% python3 -q
>>> import numpy as np
>>> np.set_printoptions(precision=1, suppress=True, linewidth=140, sign=" ")
>>> rd = lambda a: np.round(a, 1) + 0
>>> F = np.load("run1.npy")
>>> print(F)
[[ 1  0  0  0  0]
 [ 0  0  0  0  2]
 [ 0  0  0  1  0]
 [ 0  0 -2  0  0]
 [ 0  0  0  0  0]]
>>> P = np.triu(np.array([[3, 7, 3, 4, 7],
...     [5, 2, 6, 7, 2],
...     [6, 6, 9, 6, 9],
...     [2, 6, 4, 1, 8],
...     [6, 3, 1, 2, 7]]), 1) + np.eye(5)
>>> out = P @ F @ np.linalg.inv(P)
>>> print(np.trace(out), np.trace(F))
1.0 1
>>> print(np.linalg.matrix_rank(out))
4
>>> feats = np.load("sample10.npy")
>>> print(feats)
[[-1.7 -1.1 -3.7]
 [ 0.7 -0.7  0.8]
 [-0.6  0.1 -1.5]
 [-1.1  0.  -2.4]
 [ 0.9  0.1  2.2]
 [-1.4  1.1 -2.7]
 [ 0.2  1.1  0.6]
 [ 0.  -1.1  0. ]
 [ 1.4  1.3  3. ]
 [ 0.3  0.3  0.5]
 [ 0.1  0.6  0. ]
 [ 0.6 -0.9  1.3]
 [ 0.5 -3.1  0.9]
 [ 0.7 -0.4  1.7]
 [ 1.1 -0.4  2.2]]
>>> cov = np.cov(feats, rowvar=False)
>>> print(rd(np.corrcoef(feats.T)))
[[ 1.  0.  1.]
 [ 0.  1.  0.]
 [ 1.  0.  1.]]
>>> print(cov.shape)
(3, 3)
>>> print(rd(feats.std(axis=0)))
[ 0.9  1.1  1.9]
>>> print(rd(cov))
[[ 0.9  0.   1.8]
 [ 0.   1.3  0. ]
 [ 1.8  0.   3.8]]
>>> print(np.argsort(-feats.std(axis=0).round(6), kind="stable"))
[ 2  1  0]
>>> blk = np.stack([feats, 4 * feats, feats[::-1]])
>>> print(rd(np.linalg.norm(blk, axis=(1, 2))))
[  9.2  36.8   9.2]
>>> print(rd(np.einsum("bij,cij->bc", blk, blk)))
[[  84.7  338.7  -20.7]
 [ 338.7 1354.7  -82.8]
 [ -20.7  -82.8   84.7]]
>>> print(np.argsort(-np.linalg.norm(feats, axis=0).round(6), kind="stable")[:3])
[ 2  1  0]
>>> print(round(np.log10(np.linalg.cond(feats))))
1
>>> print(rd(np.abs(np.linalg.svd(feats)[2][-1])))
[ 0.9  0.   0.4]
>>> Ac = feats - feats.mean(axis=0)
>>> Uu, s, vt = np.linalg.svd(Ac, full_matrices=False)
>>> print(rd(np.abs(vt[-1])))
[ 0.9  0.   0.4]
>>> print(np.abs(vt[0]).argmax())
2
>>> print(rd(s ** 2 / (s ** 2).sum()))
[ 0.8  0.2  0. ]
>>> print(rd((s ** 2).sum() ** 2 / (s ** 4).sum()))
1.5
>>> A = np.diag(5 * np.array([-3, -2, -2, 3, -2])) + np.array([[-1, 1, 1, -1, 0],
...     [-1, 2, -1, 1, -3],
...     [-2, 3, -3, -1, 0],
...     [2, -3, 3, -3, 2],
...     [-2, -1, 1, 2, 2]])
>>> print(A)
[[-16   1   1  -1   0]
 [ -1  -8  -1   1  -3]
 [ -2   3 -13  -1   0]
 [  2  -3   3  12   2]
 [ -2  -1   1   2  -8]]
>>> x = np.array([-2, 0, 2, 2, 1])
>>> print(A @ np.eye(5)[4])
[ 0. -3.  0.  2. -8.]
>>> print(A * x)
[[ 32   0   2  -2   0]
 [  2   0  -2   2  -3]
 [  4   0 -26  -2   0]
 [ -4   0   6  24   2]
 [  4   0   2   4  -8]]
>>> print(A @ np.ones(5))
[-15. -12. -13.  16.  -8.]
>>> print(A @ (2 * x))
[ 64  -2 -48  56   4]
>>> print((A @ x).argmax())
0
>>> out = A / np.sqrt((A ** 2).mean(axis=1, keepdims=True))
>>> print(rd(out[4]))
[-0.5 -0.3  0.3  0.5 -2.1]
>>> print(rd(A - A.mean(axis=1, keepdims=True)))
[[-13.    4.    4.    2.    3. ]
 [  1.4  -5.6   1.4   3.4  -0.6]
 [  0.6   5.6 -10.4   1.6   2.6]
 [ -1.2  -6.2  -0.2   8.8  -1.2]
 [ -0.4   0.6   2.6   3.6  -6.4]]
>>> Q = A.astype(float).copy()
>>> for j in range(5):
...     Q[:, j] -= Q[:, :j] @ (Q[:, :j].T @ Q[:, j])
...     Q[:, j] /= np.linalg.norm(Q[:, j])
... 
>>> print(rd(Q))
[[-1.   0.   0.1  0.1  0.1]
 [-0.1 -0.9 -0.4 -0.3  0.1]
 [-0.1  0.3 -0.9  0.2  0. ]
 [ 0.1 -0.3  0.1  0.9  0.2]
 [-0.1 -0.1  0.   0.1 -1. ]]
>>> print(rd(Q.T @ Q))
[[ 1.  0.  0.  0.  0.]
 [ 0.  1.  0.  0.  0.]
 [ 0.  0.  1.  0.  0.]
 [ 0.  0.  0.  1.  0.]
 [ 0.  0.  0.  0.  1.]]
>>> f = np.array([1, -1, -2, 2])
>>> v = np.array([0, 0, 0])
>>> m1 = f[:, None] + v[None, :]
>>> print(m1)
[[ 1  1  1]
 [-1 -1 -1]
 [-2 -2 -2]
 [ 2  2  2]]
>>> blk = np.stack([m1, 4 * m1, m1[::-1]])
>>> print(rd(np.linalg.norm(blk, axis=(1, 2))))
[  5.5  21.9   5.5]
>>> print(blk.shape)
(3, 4, 3)
>>> print((blk @ m1.T).shape)
(3, 4, 4)
>>> print(blk.sum(axis=0))
[[  7   7   7]
 [ -7  -7  -7]
 [-11 -11 -11]
 [ 11  11  11]]
>>> Uu, s, vt = np.linalg.svd(m1)
>>> print(np.argmax(s[:-1] / (s[1:] + 1e-6)) + 1)
1
>>> print(rd(s))
[ 5.5  0.   0. ]
>>> out = Uu[:, :1] @ np.diag(s[:1]) @ vt[:1]
>>> print(np.linalg.matrix_rank(out))
1
>>> print(rd(out))
[[ 1.  1.  1.]
 [-1. -1. -1.]
 [-2. -2. -2.]
 [ 2.  2.  2.]]
>>> print(rd(np.abs(m1 - out).max()))
0.0
>>> print(np.linalg.matrix_rank(m1, rtol=0.05))
1
>>> f, v = m1[1], m1[0]
>>> print(f @ f)
3
>>> p = (f @ v) / (f @ f) * f
>>> print((v - p) @ f)
0.0
>>> print(p)
[ 1.  1.  1.]
>>> print(np.outer(f, v))
[[-1 -1 -1]
 [-1 -1 -1]
 [-1 -1 -1]]
>>> x = np.array([-9, -2, 7])
>>> print(m1 @ np.ones(3))
[ 3. -3. -6.  6.]
>>> print(m1 * x)
[[ -9  -2   7]
 [  9   2  -7]
 [ 18   4 -14]
 [-18  -4  14]]
>>> print(m1 @ x)
[-4  4  8 -8]
>>> print((m1 * x).sum(axis=1))
[-4  4  8 -8]
>>> print((m1 @ x).argmax())
2
>>> print(m1 @ (2 * x))
[ -8   8  16 -16]
>>> print(np.sign((m1 @ x).round(6)))
[-1  1  1 -1]
>>> print(m1 @ np.eye(3)[1])
[ 1. -1. -2.  2.]
>>> print(np.abs(np.diag(np.linalg.qr(m1)[1])) > 1e-9)
[ True False False]
>>> try:
...     np.linalg.inv(m1)
... except np.linalg.LinAlgError as e:
...     print("failed:", e)
... 
failed: Last 2 dimensions of the array must be square
>>> W0 = np.array([[5.0, 1.0, 0.0, 0.0, 0.0],
...     [0.0, 5.0, 1.0, 0.0, 0.0],
...     [0.0, 0.0, 5.0, 1.0, 0.0],
...     [0.0, 0.0, 0.0, 5.0, 1.0],
...     [0.0, 0.0, 0.0, 0.0, 5.0]])
>>> print([int(np.linalg.matrix_rank(np.linalg.matrix_power(W0, p))) for p in range(1, 6)])
[5, 5, 5, 5, 5]
>>> print(rd(np.sort(np.linalg.eigvals(W0))))
[ 5.  5.  5.  5.  5.]
>>> print(W0 @ W0)
[[ 25.  10.   1.   0.   0.]
 [  0.  25.  10.   1.   0.]
 [  0.   0.  25.  10.   1.]
 [  0.   0.   0.  25.  10.]
 [  0.   0.   0.   0.  25.]]
>>> x = np.array([-5, 4, 6, 6, 1])
>>> rhs = W0 @ x
>>> print(rhs)
[-21.  26.  36.  31.   5.]
>>> print(rd(np.linalg.solve(W0.T, W0[0])))
[ 1.  0.  0.  0.  0.]
>>> print(rd(np.linalg.solve(W0, W0[:, 4])))
[ 0.  0.  0.  0.  1.]
>>> print(rd(np.linalg.solve(W0, rhs)))
[-5.  4.  6.  6.  1.]
>>> Q, Rm = np.linalg.qr(W0)
>>> print(Q)
[[ 1.  0.  0.  0.  0.]
 [-0.  1.  0.  0.  0.]
 [-0. -0.  1.  0.  0.]
 [-0. -0. -0.  1.  0.]
 [-0. -0. -0. -0.  1.]]
>>> print(np.abs(np.diag(Rm)))
[ 5.  5.  5.  5.  5.]
>>> print(Q.T @ Q)
[[ 1.  0.  0.  0.  0.]
 [ 0.  1.  0.  0.  0.]
 [ 0.  0.  1.  0.  0.]
 [ 0.  0.  0.  1.  0.]
 [ 0.  0.  0.  0.  1.]]
>>> print(np.allclose(Rm.T @ Rm, W0.T @ W0))
True
>>> print(Rm)
[[ 5.  1.  0.  0.  0.]
 [ 0.  5.  1.  0.  0.]
 [ 0.  0.  5.  1.  0.]
 [ 0.  0.  0.  5.  1.]
 [ 0.  0.  0.  0.  5.]]
>>> print(np.trace(Q @ Q.T))
5.0
>>> Q = Rm.astype(float).copy()
>>> for j in range(5):
...     Q[:, j] -= Q[:, :j] @ (Q[:, :j].T @ Q[:, j])
...     Q[:, j] /= np.linalg.norm(Q[:, j])
... 
>>> print(Q.T @ Q)
[[ 1.  0.  0.  0.  0.]
 [ 0.  1.  0.  0.  0.]
 [ 0.  0.  1.  0.  0.]
 [ 0.  0.  0.  1.  0.]
 [ 0.  0.  0.  0.  1.]]
>>> print(Q)
[[ 1.  0.  0.  0.  0.]
 [ 0.  1.  0.  0.  0.]
 [ 0.  0.  1.  0.  0.]
 [ 0.  0.  0.  1.  0.]
 [ 0.  0.  0.  0.  1.]]
>>> Q, _ = np.linalg.qr(np.array([[0.1, -0.1, 1.1, -0.4, 1.8],
...     [-0.6, -0.5, 0.1, -1.6, -0.7],
...     [0.1, -0.3, -0.7, -1.0, -0.5],
...     [-1.0, 0.0, 0.1, 2.7, -0.2],
...     [0.1, -0.1, -0.9, -0.3, -0.3]]))
>>> J = 5 * Q
>>> print(rd(J))
[[-0.4 -1.1  3.8 -2.6  1.5]
 [ 2.5 -3.5  0.7  2.3  0.5]
 [-0.4 -2.8 -1.6 -2.7 -2.6]
 [ 4.2  1.6 -0.5 -2.1  0. ]
 [-0.4 -1.1 -2.6 -1.1  3.9]]
>>> W1 = np.array([[2, 2, 1], [1, 0, 2], [0, 1, 1], [3, 3, 0], [0, 0, 0]])
>>> c = np.array([2, 1, 1])
>>> act = np.maximum(J @ W1 + c, 0)
>>> print((act > 0).mean(axis=0))
[ 0.4  0.4  0.4]
>>> print(rd(act))
[[  0.    0.    2.3]
 [ 10.6  13.9   0. ]
 [  0.    0.    0. ]
 [  5.9   2.8   8. ]
 [  0.    0.    0. ]]
>>> print((act > 0).astype(int))
[[ 0  0  1]
 [ 1  1  0]
 [ 0  0  0]
 [ 1  1  1]
 [ 0  0  0]]
>>> Z = np.array([[1, 1], [-2, -2], [-3, 0]])
>>> print((act @ Z).round(6).argmax(axis=1))
[ 1  0  0  1  0]
>>> print(rd(act @ Z))
[[ -6.9   0. ]
 [-17.1 -17.1]
 [  0.    0. ]
 [-23.6   0.3]
 [  0.    0. ]]
